$ ipython --no-banner

In [1]: import numpy as np

In [2]: from numpy import linalg as LA

In [3]: np.set_printoptions(suppress=True, linewidth=200)

In [4]: tidy = lambda a: np.round(a, 2) + 0

In [5]: X = np.loadtxt("mat.csv", delimiter=",")

In [6]: X
Out[6]: 
array([[0., 1., 0., 0., 1., 0., 1., 0., 1., 1., 0., 0.],
       [1., 0., 0., 0., 0., 0., 0., 0., 0., 0., 0., 1.],
       [0., 0., 0., 0., 1., 0., 0., 0., 0., 0., 1., 0.],
       [0., 0., 0., 0., 0., 0., 1., 1., 0., 0., 0., 0.],
       [1., 0., 1., 0., 0., 0., 0., 0., 0., 0., 1., 0.],
       [0., 0., 0., 0., 0., 0., 0., 0., 0., 1., 0., 0.],
       [1., 0., 0., 1., 0., 0., 0., 0., 1., 0., 1., 0.],
       [0., 0., 0., 1., 0., 0., 0., 0., 1., 1., 0., 0.],
       [1., 0., 0., 0., 0., 0., 1., 1., 0., 0., 0., 0.],
       [1., 0., 0., 0., 0., 1., 0., 1., 0., 0., 0., 1.],
       [0., 0., 1., 0., 1., 0., 1., 0., 0., 0., 0., 0.],
       [0., 1., 0., 0., 0., 0., 0., 0., 0., 1., 0., 0.]])

In [7]: Q, R = LA.qr(X)

In [8]: tidy(np.abs(np.diag(R)))
Out[8]: array([2.24, 1.41, 1.34, 1.33, 1.39, 0.86, 1.52, 0.58, 0.47, 1.17, 0.52, 0.58])

In [9]: tidy(abs(R[0, 0])), tidy(LA.norm(X[:, 0]))
Out[9]: (np.float64(2.24), np.float64(2.24))

In [10]: tidy(np.trace(Q @ Q.T))
Out[10]: np.float64(12.0)

In [11]: tidy(Q.T @ Q)
Out[11]: 
array([[1., 0., 0., 0., 0., 0., 0., 0., 0., 0., 0., 0.],
       [0., 1., 0., 0., 0., 0., 0., 0., 0., 0., 0., 0.],
       [0., 0., 1., 0., 0., 0., 0., 0., 0., 0., 0., 0.],
       [0., 0., 0., 1., 0., 0., 0., 0., 0., 0., 0., 0.],
       [0., 0., 0., 0., 1., 0., 0., 0., 0., 0., 0., 0.],
       [0., 0., 0., 0., 0., 1., 0., 0., 0., 0., 0., 0.],
       [0., 0., 0., 0., 0., 0., 1., 0., 0., 0., 0., 0.],
       [0., 0., 0., 0., 0., 0., 0., 1., 0., 0., 0., 0.],
       [0., 0., 0., 0., 0., 0., 0., 0., 1., 0., 0., 0.],
       [0., 0., 0., 0., 0., 0., 0., 0., 0., 1., 0., 0.],
       [0., 0., 0., 0., 0., 0., 0., 0., 0., 0., 1., 0.],
       [0., 0., 0., 0., 0., 0., 0., 0., 0., 0., 0., 1.]])

In [12]: print(np.allclose(R.T @ R, X.T @ X))
True

In [13]: print(Q.shape, R.shape)
(12, 12) (12, 12)

In [14]: np.all(LA.eigvalsh(X) > 0)
Out[14]: np.False_

In [15]: T = np.stack([X, -3 * X, X[::-1]])

In [16]: LA.matrix_rank(T.reshape(3, -1))
Out[16]: np.int64(2)

In [17]: tidy(LA.det(T))
Out[17]: array([     1., 531441.,      1.])

In [18]: T.shape
Out[18]: (3, 12, 12)

In [19]: T.sum(axis=0)
Out[19]: 
array([[ 0., -1.,  0.,  0., -2.,  0., -2.,  0., -2., -1.,  0.,  0.],
       [-2.,  0.,  1.,  0.,  1.,  0.,  1.,  0.,  0.,  0.,  0., -2.],
       [ 1.,  0.,  0.,  0., -2.,  1.,  0.,  1.,  0.,  0., -2.,  1.],
       [ 1.,  0.,  0.,  0.,  0.,  0., -1., -1.,  0.,  0.,  0.,  0.],
       [-2.,  0., -2.,  1.,  0.,  0.,  0.,  0.,  1.,  1., -2.,  0.],
       [ 1.,  0.,  0.,  1.,  0.,  0.,  0.,  0.,  1., -2.,  1.,  0.],
       [-2.,  0.,  0., -2.,  0.,  0.,  0.,  0., -2.,  1., -2.,  0.],
       [ 1.,  0.,  1., -2.,  0.,  0.,  0.,  0., -2., -2.,  1.,  0.],
       [-2.,  0.,  0.,  0.,  0.,  0., -1., -1.,  0.,  0.,  0.,  0.],
       [-2.,  0.,  0.,  0.,  1., -2.,  0., -2.,  0.,  0.,  1., -2.],
       [ 1.,  0., -2.,  0., -2.,  0., -2.,  0.,  0.,  0.,  0.,  1.],
       [ 0., -1.,  0.,  0.,  1.,  0.,  1.,  0.,  1., -1.,  0.,  0.]])

In [20]: (T @ X.T).shape
Out[20]: (3, 12, 12)

In [21]: x = np.array([2, -8, -9, 6, -9, 9, -5, -4, 1, -8, 8, 7])

In [22]: y = X @ x

In [23]: b, lr = np.zeros(12), 1 / LA.norm(X, 2) ** 2

In [24]: for i in range(8):
    ...:     b -= lr * X.T @ (X @ b - y)
    ...:     if i % 2 == 0: print(i, round(LA.norm(X @ b - y), 2))
    ...: 
0 20.81
2 8.43
4 5.6
6 4.18

In [25]: tidy(LA.cond(X))
Out[25]: np.float64(26.22)

In [26]: E = np.load("a.npy")

In [27]: print(tidy(E))
[[ 0.06 -0.15 -0.06  0.02 -0.15  0.06  0.06 -0.06]
 [-0.15  0.34  0.15 -0.05  0.34 -0.15 -0.15  0.15]
 [-0.06  0.15  0.06 -0.02  0.15 -0.06 -0.06  0.06]
 [ 0.02 -0.05 -0.02  0.01 -0.05  0.02  0.02 -0.02]
 [-0.15  0.34  0.15 -0.05  0.34 -0.15 -0.15  0.15]
 [ 0.06 -0.15 -0.06  0.02 -0.15  0.06  0.06 -0.06]
 [ 0.06 -0.15 -0.06  0.02 -0.15  0.06  0.06 -0.06]
 [-0.06  0.15  0.06 -0.02  0.15 -0.06 -0.06  0.06]]

In [28]: U, sigma, vt = LA.svd(E)

In [29]: print(np.argmax(sigma[:-1] / (sigma[1:] + 1e-6)) + 1)
1

In [30]: tidy(sigma)
Out[30]: array([1., 0., 0., 0., 0., 0., 0., 0.])

In [31]: A2 = U[:, :1] @ np.diag(sigma[:1]) @ vt[:1]

In [32]: tidy(LA.norm(E - A2, 2)), tidy(sigma[1])
Out[32]: (np.float64(0.0), np.float64(0.0))
